% python3 -q
>>> import numpy as np
>>> np.set_printoptions(suppress=True, linewidth=100)
>>> rnd = lambda a: np.round(a, 2) + 0
>>> A2 = np.array([[9, -4, 1, 1, 3, -7, -3, 1, 2],
...     [5, -3, 0, -9, -9, 1, -2, -4, 0],
...     [6, -8, -8, 2, 0, -1, -4, -7, -7],
...     [-8, 8, -9, -1, -2, 4, -8, 5, 2],
...     [7, 0, -5, -7, 5, -2, -7, 9, -7],
...     [-6, 9, -8, 9, -3, 4, 1, 7, 1],
...     [7, 1, 6, 8, -5, 2, 4, -4, 3]])
>>> F = A2.T @ A2
>>> F
array([[ 340, -210,   88,  -63,   16, -120,  -24, -100,  -74],
       [-210,  235,  -78,   88,  -33,  103,   -1,  163,   76],
       [  88,  -78,  271,    5,  -10,  -45,  152, -113,   85],
       [ -63,   88,    5,  281,  -16,   44,  105,  -14,   68],
       [  16,  -33,  -10,  -16,  153,  -70,  -33,   73,  -51],
       [-120,  103,  -45,   44,  -70,   91,   17,   18,   25],
       [ -24,   -1,  152,  105,  -33,   17,  159,  -79,   68],
       [-100,  163, -113,  -14,   73,   18,  -79,  237,   -7],
       [ -74,   76,   85,   68,  -51,   25,   68,   -7,  116]])
>>> [round(float(x), 2) for x in np.linalg.svd(F, compute_uv=False)[:3]]
[728.05, 521.53, 222.86]
>>> rnd(np.linalg.norm(F, 2) / np.linalg.norm(F))
np.float64(0.76)
>>> np.argsort(-np.linalg.norm(F, axis=0).round(6), kind="stable")[:3]
array([0, 1, 2])
>>> X = np.load("a.npy")
>>> X
array([[ 0.,  0.,  0.,  0.,  1.,  0.,  0.],
       [ 0.,  1.,  0.,  0.,  0.,  0.,  0.],
       [ 0.,  0.,  1.,  0.,  0.,  0.,  0.],
       [ 0.,  0.,  0.,  1.,  0.,  0.,  0.],
       [-1.,  0.,  0.,  0.,  0.,  0.,  0.],
       [ 0.,  0.,  0.,  0.,  0.,  1.,  0.],
       [ 0.,  0.,  0.,  0.,  0.,  0.,  1.]])
>>> rng = np.random.default_rng(37)
>>> lab = rng.permutation(7)
>>> lab
array([0, 6, 1, 3, 5, 4, 2])
>>> A2 = X[lab][:, lab]
>>> A2
array([[ 0.,  0.,  0.,  0.,  0.,  1.,  0.],
       [ 0.,  1.,  0.,  0.,  0.,  0.,  0.],
       [ 0.,  0.,  1.,  0.,  0.,  0.,  0.],
       [ 0.,  0.,  0.,  1.,  0.,  0.,  0.],
       [ 0.,  0.,  0.,  0.,  1.,  0.,  0.],
       [-1.,  0.,  0.,  0.,  0.,  0.,  0.],
       [ 0.,  0.,  0.,  0.,  0.,  0.,  1.]])
>>> f, g = X[2], X[3]
>>> f @ g
np.float64(0.0)
>>> pr = (f @ g) / (f @ f) * f
>>> np.linalg.matrix_rank(np.outer(f, g))
np.int64(1)
>>> rnd(np.linalg.norm(f + g) ** 2 + np.linalg.norm(f - g) ** 2)
np.float64(4.0)
>>> g - pr
array([0., 0., 0., 1., 0., 0., 0.])
>>> (g - pr) @ f
np.float64(0.0)
>>> np.outer(f, g)
array([[0., 0., 0., 0., 0., 0., 0.],
       [0., 0., 0., 0., 0., 0., 0.],
       [0., 0., 0., 1., 0., 0., 0.],
       [0., 0., 0., 0., 0., 0., 0.],
       [0., 0., 0., 0., 0., 0., 0.],
       [0., 0., 0., 0., 0., 0., 0.],
       [0., 0., 0., 0., 0., 0., 0.]])
